$ python3 -q
>>> import numpy as np
>>> np.set_printoptions(suppress=True, linewidth=100)
>>> def rnd(a):
...     return np.round(a, 3) + 0
... 
>>> mat = np.loadtxt("dump.csv", delimiter=",")
>>> rnd(mat)
array([[ 1.   ,  0.   ,  0.   ,  0.   ,  0.   ,  0.   ,  0.   ,  0.   ,  0.   ,  0.   ,  0.   ,
         0.   ,  0.   ,  0.   ,  0.   ],
       [ 0.   ,  1.   ,  0.   ,  0.   ,  0.   ,  0.   ,  0.   ,  0.   ,  0.   ,  0.   ,  0.   ,
         0.   ,  0.   ,  0.   ,  0.   ],
       [ 0.   ,  0.   ,  1.   ,  0.   ,  0.   ,  0.   ,  0.   ,  0.   ,  0.   ,  0.   ,  0.   ,
         0.   ,  0.   ,  0.   ,  0.   ],
       [ 0.   ,  0.   ,  0.   , -0.5  ,  0.   ,  0.   ,  0.   ,  0.   ,  0.   ,  0.   ,  0.   ,
         0.866,  0.   ,  0.   ,  0.   ],
       [ 0.   ,  0.   ,  0.   ,  0.   ,  1.   ,  0.   ,  0.   ,  0.   ,  0.   ,  0.   ,  0.   ,
         0.   ,  0.   ,  0.   ,  0.   ],
       [ 0.   ,  0.   ,  0.   ,  0.   ,  0.   ,  1.   ,  0.   ,  0.   ,  0.   ,  0.   ,  0.   ,
         0.   ,  0.   ,  0.   ,  0.   ],
       [ 0.   ,  0.   ,  0.   ,  0.   ,  0.   ,  0.   ,  1.   ,  0.   ,  0.   ,  0.   ,  0.   ,
         0.   ,  0.   ,  0.   ,  0.   ],
       [ 0.   ,  0.   ,  0.   ,  0.   ,  0.   ,  0.   ,  0.   ,  1.   ,  0.   ,  0.   ,  0.   ,
         0.   ,  0.   ,  0.   ,  0.   ],
       [ 0.   ,  0.   ,  0.   ,  0.   ,  0.   ,  0.   ,  0.   ,  0.   ,  1.   ,  0.   ,  0.   ,
         0.   ,  0.   ,  0.   ,  0.   ],
       [ 0.   ,  0.   ,  0.   ,  0.   ,  0.   ,  0.   ,  0.   ,  0.   ,  0.   ,  1.   ,  0.   ,
         0.   ,  0.   ,  0.   ,  0.   ],
       [ 0.   ,  0.   ,  0.   ,  0.   ,  0.   ,  0.   ,  0.   ,  0.   ,  0.   ,  0.   ,  1.   ,
         0.   ,  0.   ,  0.   ,  0.   ],
       [ 0.   ,  0.   ,  0.   , -0.866,  0.   ,  0.   ,  0.   ,  0.   ,  0.   ,  0.   ,  0.   ,
        -0.5  ,  0.   ,  0.   ,  0.   ],
       [ 0.   ,  0.   ,  0.   ,  0.   ,  0.   ,  0.   ,  0.   ,  0.   ,  0.   ,  0.   ,  0.   ,
         0.   ,  1.   ,  0.   ,  0.   ],
       [ 0.   ,  0.   ,  0.   ,  0.   ,  0.   ,  0.   ,  0.   ,  0.   ,  0.   ,  0.   ,  0.   ,
         0.   ,  0.   ,  1.   ,  0.   ],
       [ 0.   ,  0.   ,  0.   ,  0.   ,  0.   ,  0.   ,  0.   ,  0.   ,  0.   ,  0.   ,  0.   ,
         0.   ,  0.   ,  0.   ,  1.   ]])
>>> rng = np.random.default_rng(435895)
>>> idx = rng.permutation(15)
>>> idx
array([ 9, 10,  3,  0, 12, 13,  2, 14, 11,  6,  1,  8,  5,  7,  4])
>>> other = mat[idx][:, idx]
>>> np.allclose(other, mat)
False
>>> np.trace(other)
np.float64(12.0)
>>> rnd(np.diag(other))
array([ 1. ,  1. , -0.5,  1. ,  1. ,  1. ,  1. ,  1. , -0.5,  1. ,  1. ,  1. ,  1. ,  1. ,  1. ])
>>> rnd(mat.sum(axis=0))
array([ 1.   ,  1.   ,  1.   , -1.366,  1.   ,  1.   ,  1.   ,  1.   ,  1.   ,  1.   ,  1.   ,
        0.366,  1.   ,  1.   ,  1.   ])
>>> rnd(np.linalg.norm(mat))
np.float64(3.873)
>>> np.count_nonzero(mat)
np.int64(17)
>>> np.abs(mat).max()
np.float64(1.0)
>>> np.unravel_index(np.abs(mat).argmax(), mat.shape)
(np.int64(0), np.int64(0))
>>> x0 = np.array([6, 1, 3, -7, -2, 7, -2, 8, 3, 8, -9, -5, -5, 3, 3])
>>> rnd(np.sort(np.abs(np.degrees(np.angle(np.linalg.eigvals(mat))))))
array([  0.,   0.,   0.,   0.,   0.,   0.,   0.,   0.,   0.,   0.,   0.,   0.,   0., 120., 120.])
>>> rnd(mat.T @ (mat @ x0))
array([ 6.,  1.,  3., -7., -2.,  7., -2.,  8.,  3.,  8., -9., -5., -5.,  3.,  3.])
>>> rnd(np.linalg.norm(x0)), rnd(np.linalg.norm(mat @ x0))
(np.float64(20.928), np.float64(20.928))
>>> rnd(np.linalg.det(mat))
np.float64(1.0)
>>> np.allclose(mat @ mat.T, mat.T @ mat)
True
>>> rnd(np.sort(np.abs(np.linalg.eigvals(mat))))
array([1., 1., 1., 1., 1., 1., 1., 1., 1., 1., 1., 1., 1., 1., 1.])
>>> rnd(np.linalg.det(mat))
np.float64(1.0)
>>> rnd(np.linalg.det(mat))
np.float64(1.0)
>>> other = np.array([[5, 0, -4],
...     [-2, -4, 2],
...     [2, 4, 2],
...     [-3, 4, 3],
...     [3, 0, 3],
...     [-2, -4, -2],
...     [-2, 2, 5],
...     [-4, 3, 5],
...     [4, 5, 1],
...     [-4, 0, 1],
...     [5, 5, -3],
...     [-2, -1, 2]])
>>> W2 = np.array([[1, 9, 5, 9, 8, 5, 4, 9],
...     [6, 8, 6, 5, 6, 3, 3, 8],
...     [8, 8, 9, 6, 1, 4, 2, 6]])
>>> M = other @ W2
>>> M
array([[-27,  13, -11,  21,  36,   9,  12,  21],
       [-10, -34, -16, -26, -38, -14, -16, -38],
       [ 42,  66,  52,  50,  42,  30,  24,  62],
       [ 45,  29,  36,  11,   3,   9,   6,  23],
       [ 27,  51,  42,  45,  27,  27,  18,  45],
       [-42, -66, -52, -50, -42, -30, -24, -62],
       [ 50,  38,  47,  22,   1,  16,   8,  28],
       [ 54,  28,  43,   9,  -9,   9,   3,  18],
       [ 42,  84,  59,  67,  63,  39,  33,  82],
       [  4, -28, -11, -30, -31, -16, -14, -30],
       [ 11,  61,  28,  52,  67,  28,  29,  67],
       [  8, -10,   2, -11, -20,  -5,  -7, -14]])
>>> r = np.linalg.matrix_rank(M)
>>> r
np.int64(3)
>>> ns = np.linalg.svd(M)[2][r:].T
>>> [int(np.linalg.matrix_rank(M[:i])) for i in range(1, len(M) + 1)]
[1, 2, 3, 3, 3, 3, 3, 3, 3, 3, 3, 3]
>>> np.linalg.matrix_rank(M.T @ M), np.linalg.matrix_rank(M @ M.T)
(np.int64(3), np.int64(3))
>>> np.allclose(M @ ns, 0)
True
>>> [round(float(x), 3) for x in np.linalg.svd(M, compute_uv=False)[:3]]
[340.518, 111.101, 17.893]
>>> Uu, sv, Vt = np.linalg.svd(M)
>>> rnd(sv)
array([340.518, 111.101,  17.893,   0.   ,   0.   ,   0.   ,   0.   ,   0.   ])
>>> np.argmax(sv[:-1] / (sv[1:] + 1e-6)) + 1
np.int64(3)
>>> other = Uu[:, :3] @ np.diag(sv[:3]) @ Vt[:3]
>>> rnd(np.abs(M - other).max())
np.float64(0.0)
>>> rnd(other)
array([[-27.,  13., -11.,  21.,  36.,   9.,  12.,  21.],
       [-10., -34., -16., -26., -38., -14., -16., -38.],
       [ 42.,  66.,  52.,  50.,  42.,  30.,  24.,  62.],
       [ 45.,  29.,  36.,  11.,   3.,   9.,   6.,  23.],
       [ 27.,  51.,  42.,  45.,  27.,  27.,  18.,  45.],
       [-42., -66., -52., -50., -42., -30., -24., -62.],
       [ 50.,  38.,  47.,  22.,   1.,  16.,   8.,  28.],
       [ 54.,  28.,  43.,   9.,  -9.,   9.,   3.,  18.],
       [ 42.,  84.,  59.,  67.,  63.,  39.,  33.,  82.],
       [  4., -28., -11., -30., -31., -16., -14., -30.],
       [ 11.,  61.,  28.,  52.,  67.,  28.,  29.,  67.],
       [  8., -10.,   2., -11., -20.,  -5.,  -7., -14.]])
>>> rnd(np.linalg.norm(M - other, 2)), rnd(sv[3])
(np.float64(0.0), np.float64(0.0))
>>> np.linalg.matrix_rank(other)
np.int64(3)
>>> np.linalg.matrix_rank(M, rtol=0.05)
np.int64(3)
>>> F = np.load("x.npy")
>>> rnd(F)
array([[-0.975,  0.929, -0.593,  0.399,  0.481,  0.464],
       [ 0.929, -0.621, -0.061, -0.084,  0.013,  0.735],
       [-0.593, -0.061, -0.51 ,  0.142, -1.162,  0.7  ],
       [ 0.399, -0.084,  0.142, -0.168, -0.397, -0.041],
       [ 0.481,  0.013, -1.162, -0.397, -0.765,  0.047],
       [ 0.464,  0.735,  0.7  , -0.041,  0.047,  0.04 ]])
>>> w, vecs = np.linalg.eigvalsh(F)
Traceback (most recent call last):
  File "<python-input-48>", line 1, in <module>
    w, vecs = np.linalg.eigvalsh(F)
    ^^^^^^^
ValueError: too many values to unpack (expected 2)
>>> w, vecs = np.linalg.eigh(F)
>>> rnd(np.linalg.eigvalsh(F @ F))
array([0., 1., 1., 1., 4., 4.])
>>> rnd(w.sum()), rnd(np.trace(F))
(np.float64(-3.0), np.float64(-3.0))
>>> rnd(vecs.T @ vecs)
array([[1., 0., 0., 0., 0., 0.],
       [0., 1., 0., 0., 0., 0.],
       [0., 0., 1., 0., 0., 0.],
       [0., 0., 0., 1., 0., 0.],
       [0., 0., 0., 0., 1., 0.],
       [0., 0., 0., 0., 0., 1.]])
>>> rnd(w)
array([-2., -2., -1.,  0.,  1.,  1.])
>>> rnd(np.linalg.eigvalsh(F + 5 * np.eye(6)))
array([3., 3., 4., 5., 6., 6.])
>>> rnd(np.linalg.svd(F, compute_uv=False))
array([2., 2., 1., 1., 1., 0.])
>>> (w > 1e-8).sum(), (w < -1e-8).sum()
(np.int64(2), np.int64(3))
>>> rnd(vecs @ np.diag(w) @ vecs.T)
array([[-0.975,  0.929, -0.593,  0.399,  0.481,  0.464],
       [ 0.929, -0.621, -0.061, -0.084,  0.013,  0.735],
       [-0.593, -0.061, -0.51 ,  0.142, -1.162,  0.7  ],
       [ 0.399, -0.084,  0.142, -0.168, -0.397, -0.041],
       [ 0.481,  0.013, -1.162, -0.397, -0.765,  0.047],
       [ 0.464,  0.735,  0.7  , -0.041,  0.047,  0.04 ]])
>>> Uu, sv, Vt = np.linalg.svd(F, full_matrices=False)
>>> rnd(np.sqrt((sv ** 2).sum())), rnd(np.linalg.norm(F))
(np.float64(3.317), np.float64(3.317))
>>> rnd(Uu.T @ Uu)
array([[1., 0., 0., 0., 0., 0.],
       [0., 1., 0., 0., 0., 0.],
       [0., 0., 1., 0., 0., 0.],
       [0., 0., 0., 1., 0., 0.],
       [0., 0., 0., 0., 1., 0.],
       [0., 0., 0., 0., 0., 1.]])
>>> np.allclose(Uu * sv @ Vt, F)
True
>>> rnd(Uu.T @ F @ Vt.T)
array([[2., 0., 0., 0., 0., 0.],
       [0., 2., 0., 0., 0., 0.],
       [0., 0., 1., 0., 0., 0.],
       [0., 0., 0., 1., 0., 0.],
       [0., 0., 0., 0., 1., 0.],
       [0., 0., 0., 0., 0., 0.]])
>>> Uu, sv, Vt = np.linalg.svd(F)
>>> np.argmax(sv[:-1] / (sv[1:] + 1e-6)) + 1
np.int64(5)
>>> rnd(sv)
array([2., 2., 1., 1., 1., 0.])
>>> other = Uu[:, :5] @ np.diag(sv[:5]) @ Vt[:5]
>>> rnd(np.abs(F - other).max())
np.float64(0.0)
>>> w, vecs = np.linalg.eigh(F)
>>> x0 = np.array([2, 1, 1, -2, 0, -1])
>>> rnd(np.abs(F).sum(axis=1).max()), rnd(np.abs(w).max())
(np.float64(3.842), np.float64(2.0))
>>> J = np.load("block3.npy")
>>> J
array([[ 376,    6, -102,    7,  -89,  176,   29],
       [   6,  210,  113,  -46,    1,   95,   27],
       [-102,  113,  544, -193,  -55, -127,  146],
       [   7,  -46, -193,  256,   62,   19, -160],
       [ -89,    1,  -55,   62,  315,   13,   45],
       [ 176,   95, -127,   19,   13,  412, -201],
       [  29,   27,  146, -160,   45, -201,  488]])
>>> w, vecs = np.linalg.eigh(J)
>>> x0 = np.array([2, 1, 2, 1, 2, 3, 3])
>>> rnd(vecs * np.maximum(w, 0) @ vecs.T)
array([[ 376.,    6., -102.,    7.,  -89.,  176.,   29.],
       [   6.,  210.,  113.,  -46.,    1.,   95.,   27.],
       [-102.,  113.,  544., -193.,  -55., -127.,  146.],
       [   7.,  -46., -193.,  256.,   62.,   19., -160.],
       [ -89.,    1.,  -55.,   62.,  315.,   13.,   45.],
       [ 176.,   95., -127.,   19.,   13.,  412., -201.],
       [  29.,   27.,  146., -160.,   45., -201.,  488.]])
>>> (np.sign(vecs[:, -1].round(6)) == np.sign(vecs[0, -1].round(6))).astype(int)
array([1, 0, 0, 1, 1, 1, 0])
>>> x0 = np.ones(7)
>>> for _ in range(3):
...     x0 = J @ x0
...     x0 /= np.linalg.norm(x0)
...     print(round(x0 @ J @ x0, 3))
... 
440.278
544.025
663.038
>>> rnd(x0)
array([ 0.311,  0.351,  0.549, -0.415, -0.018,  0.194,  0.518])
>>> rnd(np.linalg.eigvalsh(J)[-1])
np.float64(917.805)
>>> K = np.loadtxt("run3.csv", delimiter=",")
>>> rnd(K)
array([[-0.413, -0.306, -0.337, -0.072,  0.161, -0.396, -0.387],
       [ 0.336, -0.194,  0.005,  0.321,  0.214, -0.031,  0.21 ],
       [-0.103, -0.024, -0.031, -0.32 ,  0.506, -0.294,  0.551],
       [-0.129, -0.211,  0.018, -0.097, -0.038,  0.254,  0.217],
       [ 0.232, -0.128,  0.047,  0.179, -0.211, -0.268,  0.44 ],
       [-0.258, -0.12 ,  0.288,  0.067,  0.128, -0.131, -0.054],
       [ 0.672, -0.057,  0.072, -0.437,  0.19 , -0.057, -0.372],
       [ 0.232, -0.519,  0.142,  0.076, -0.267, -0.385, -0.088],
       [ 0.181, -0.109, -0.596,  0.162,  0.015,  0.404,  0.095],
       [ 0.129,  0.452, -0.481,  0.179, -0.123, -0.521,  0.022],
       [-0.103, -0.355, -0.157,  0.092, -0.38 ,  0.051, -0.025],
       [ 0.052, -0.29 , -0.253,  0.206,  0.515,  0.11 , -0.143],
       [-0.026, -0.247, -0.279, -0.581, -0.225,  0.032,  0.263],
       [ 0.   , -0.181,  0.146,  0.316,  0.162, -0.023,  0.114]])
>>> Xc = K - K.mean(axis=0)
>>> vecs = np.linalg.svd(Xc)[2][:1]
>>> other = Xc - Xc @ vecs.T @ vecs
>>> rnd(np.diag(vecs.T @ vecs))
array([0.   , 0.   , 0.008, 0.001, 0.644, 0.335, 0.013])
>>> rnd((Xc @ vecs.T).std(axis=0))
array([0.267])
>>> rnd(other.std(axis=0))
array([0.261, 0.211, 0.246, 0.267, 0.153, 0.199, 0.259])
>>> x0 = np.array([1, 3, -3, 2, -3, -1, -2])
>>> target = K @ x0
>>> rnd(np.linalg.solve(K.T @ K, K.T @ target))
array([ 1.,  3., -3.,  2., -3., -1., -2.])
>>> target = target + 0.05 * rng.normal(size=14)
>>> rnd(target)
array([ 0.23 , -0.594, -3.116, -1.48 ,  0.091, -1.482, -0.461, -0.166,  1.378,  4.079,  0.579,
       -1.024, -1.   , -0.982])
>>> c, *_ = np.linalg.lstsq(K, target)
>>> rnd(K.T @ (target - K @ c))
array([0., 0., 0., 0., 0., 0., 0.])
>>> rnd(c)
array([ 0.963,  2.917, -2.971,  2.108, -3.027, -0.936, -1.969])
>>> [round(float(np.linalg.norm(np.linalg.solve(K.T @ K + lam * np.eye(7), K.T @ target))), 2) for lam in (0, 1, 10, 100)]
[6.05, 3.03, 0.55, 0.06]
>>> E = np.loadtxt("sample7.csv", delimiter=",")
>>> E
array([[ 0.093, -1.928, -1.029, -0.826,  0.081,  0.019, -4.894, -0.066, -0.261,  0.113,  2.633,
         0.414, -0.42 ],
       [-0.493,  1.254,  0.666, -0.846,  0.389,  0.06 ,  8.158, -0.057,  0.118,  0.055,  1.427,
        -1.89 , -1.278],
       [ 0.066, -0.436,  0.787, -0.677, -0.215,  0.074,  1.683,  0.078,  0.334, -0.026, -0.741,
        -1.982,  0.852],
       [-0.054,  2.981,  1.494, -0.634, -0.358, -0.025,  6.688, -0.114, -0.038,  0.059,  0.673,
         1.084,  0.41 ],
       [-0.188,  0.775, -0.138, -0.518, -0.255, -0.056,  0.635,  0.078,  0.246, -0.109,  1.484,
        -0.754, -0.683],
       [-0.156,  3.989, -4.279, -0.096,  0.083,  0.075,  1.334, -0.026, -0.091, -0.03 ,  1.293,
         2.215, -0.09 ],
       [ 0.134,  1.234, -0.684, -0.539, -0.291,  0.027,  4.823,  0.151, -0.156,  0.267, -0.021,
         0.206, -0.37 ],
       [ 0.282,  0.993, -1.928, -0.942, -0.094,  0.103,  2.153,  0.036, -0.089, -0.167, -3.746,
        -1.823, -0.379],
       [-0.535, -1.651, -2.171,  1.137,  0.338,  0.032, 10.328, -0.112, -0.141,  0.031, -2.066,
        -1.588,  0.02 ],
       [-0.047, -1.715,  2.001, -1.13 ,  0.078,  0.108,  0.863, -0.031, -0.11 , -0.038, -3.125,
         0.999, -0.058],
       [ 0.7  ,  0.636,  3.025, -0.713, -0.263,  0.061,  3.295, -0.08 , -0.122,  0.058,  3.28 ,
         0.966,  0.762],
       [ 0.758,  0.033,  1.655,  0.352, -0.353,  0.01 ,  1.71 , -0.121,  0.273,  0.009,  0.22 ,
        -0.537, -0.807],
       [ 0.076, -1.639, -0.13 , -0.133,  0.049, -0.053, -1.558,  0.207, -0.161, -0.061, -3.59 ,
        -2.374, -0.058],
       [-0.241,  0.404, -0.807, -0.451, -0.238, -0.036, -5.957, -0.061, -0.207, -0.108,  4.185,
         0.24 , -0.777],
       [ 0.708, -1.478, -4.429,  1.125, -0.111, -0.056, -7.414,  0.194, -0.116, -0.143, -1.312,
         1.482, -0.523],
       [-0.387,  2.015, -0.092, -0.315, -0.045, -0.204,  7.801,  0.107,  0.143, -0.073, -2.076,
         1.41 , -0.46 ],
       [-0.133,  1.116,  0.054, -0.374,  0.073,  0.   , -0.009,  0.033,  0.175,  0.012,  6.094,
        -1.888, -0.087],
       [-0.332,  0.024, -1.016,  0.552,  0.   ,  0.002,  3.941,  0.115,  0.466, -0.007,  0.05 ,
         0.361, -0.313],
       [-0.374,  1.491,  3.684, -1.18 ,  0.043,  0.091,  4.162,  0.05 ,  0.152,  0.205,  1.424,
        -1.407,  0.341],
       [-0.2  , -0.248,  2.859,  0.013, -0.598, -0.117,  3.672,  0.123,  0.164, -0.06 , -3.232,
        -1.379,  0.293],
       [-0.141, -0.996,  1.589, -0.833, -0.201,  0.018,  1.162, -0.054, -0.055, -0.007,  5.715,
        -0.494,  0.901],
       [ 0.026,  0.354, -4.413, -0.394,  0.086, -0.049,  2.564,  0.356,  0.049,  0.025, -6.86 ,
         1.572,  0.03 ],
       [ 0.194,  0.092,  0.088, -0.569,  0.062,  0.016,  9.762,  0.093,  0.346, -0.147,  1.405,
         1.343,  0.5  ],
       [ 0.333, -1.238, -0.388, -0.237,  0.367,  0.033, -1.458, -0.066, -0.376, -0.017, -0.792,
        -1.752,  0.329],
       [ 0.47 , -1.036,  4.926,  1.935,  0.031, -0.124, 10.349, -0.331,  0.23 , -0.192, -3.131,
         0.882,  1.537],
       [-0.197,  2.778, -3.063,  0.301,  0.088,  0.03 , -5.11 , -0.069,  0.196,  0.021,  1.501,
        -2.775,  1.351],
       [-0.113, -0.827, -0.655,  0.932,  0.103,  0.082,  4.811, -0.08 , -0.053,  0.14 , -0.226,
         1.363,  0.585]])
>>> x0 = np.array([2, 0, 2, 2, 0, 2, 0, 0, 2, 1, 0, 0, 1])
>>> target = E @ x0
>>> rnd(np.linalg.lstsq(E, target)[0])
array([2., 0., 2., 2., 0., 2., 0., 0., 2., 1., 0., 0., 1.])
>>> target = target + 0.02 * rng.normal(size=27)
>>> rnd(target)
array([-4.307, -2.224,  1.978,  1.959, -2.101, -9.196, -2.558, -5.688, -3.292,  1.531,  6.726,
        5.309, -0.894, -4.347, -6.205, -2.233, -0.625, -0.969,  5.314,  5.67 ,  2.059, -9.515,
        0.501, -0.933, 16.235, -4.106,  1.125])
>>> c, *_ = np.linalg.lstsq(E, target)
>>> c.round()
array([ 2.,  0.,  2.,  2.,  0.,  2.,  0.,  0.,  2.,  1.,  0., -0.,  1.])
>>> rnd(c)
array([ 2.001,  0.001,  2.001,  2.006,  0.006,  1.99 ,  0.001,  0.022,  1.963,  0.961,  0.002,
       -0.002,  1.   ])
>>> [round(float(np.linalg.norm(np.linalg.solve(E.T @ E + lam * np.eye(13), E.T @ target))), 2) for lam in (0, 1, 10, 100)]
[4.67, 3.37, 2.43, 1.23]
>>> rnd(E.T @ (target - E @ c))
array([0., 0., 0., 0., 0., 0., 0., 0., 0., 0., 0., 0., 0.])
